% ipython --no-banner

In [1]: import numpy as np

In [2]: from numpy import linalg as LA

In [3]: np.set_printoptions(suppress=True, linewidth=160)

In [4]: def tidy(a):
   ...:     return np.round(a, 4) + 0
   ...: 

In [5]: F = np.loadtxt("sample8.csv", delimiter=",")

In [6]: F
Out[6]: 
array([[-2.7863,  8.561 ,  0.6329],
       [-2.5181,  8.1761,  1.3628],
       [-3.1722,  8.1508, -0.1511],
       [ 8.6793, 10.5436,  4.0311],
       [ 6.6539, 12.9342,  1.6844],
       [ 4.7703,  8.7918,  2.5471],
       [-3.2926,  8.9028,  1.4764],
       [ 6.4459,  7.6838,  2.3478],
       [ 6.7692, 10.6577,  3.1351],
       [-1.1666,  7.48  ,  1.1746],
       [-4.1494,  7.8841,  2.3519]])

In [7]: z = F[:, 2] > np.median(F[:, 2])

In [8]: f = F[z].mean(axis=0) - F[~z].mean(axis=0)

In [9]: ((F - F.mean(axis=0)) @ f > 0).astype(int)
Out[9]: array([0, 0, 0, 1, 1, 1, 0, 1, 1, 0, 0])

In [10]: tidy(f)
Out[10]: array([5.55  , 0.078 , 1.8526])

In [11]: Ac = F - F.mean(axis=0)

In [12]: vecs = LA.svd(Ac)[2][:2]

In [13]: other = Ac - Ac @ vecs.T @ vecs

In [14]: LA.norm(other, axis=1).round(6).argmax()
Out[14]: np.int64(10)

In [15]: tidy((Ac @ vecs.T).std(axis=0))
Out[15]: array([5.0292, 1.224 ])

In [16]: other = np.c_[F[:, :2] @ np.array([[-1, -1], [-2, 1]]), np.array([1, 3, 3, 3, 1, 1, 1, 0, 2, 3, 3])]

In [17]: tidy(other)
Out[17]: 
array([[-14.3357,  11.3473,   1.    ],
       [-13.8341,  10.6942,   3.    ],
       [-13.1294,  11.323 ,   3.    ],
       [-29.7665,   1.8643,   3.    ],
       [-32.5223,   6.2803,   1.    ],
       [-22.3539,   4.0215,   1.    ],
       [-14.513 ,  12.1954,   1.    ],
       [-21.8135,   1.2379,   0.    ],
       [-28.0846,   3.8885,   2.    ],
       [-13.7934,   8.6466,   3.    ],
       [-11.6188,  12.0335,   3.    ]])

In [18]: LA.matrix_rank(other)
Out[18]: np.int64(3)

In [19]: tidy(LA.lstsq(F, other[:, 0])[0])
Out[19]: array([-1., -2.,  0.])
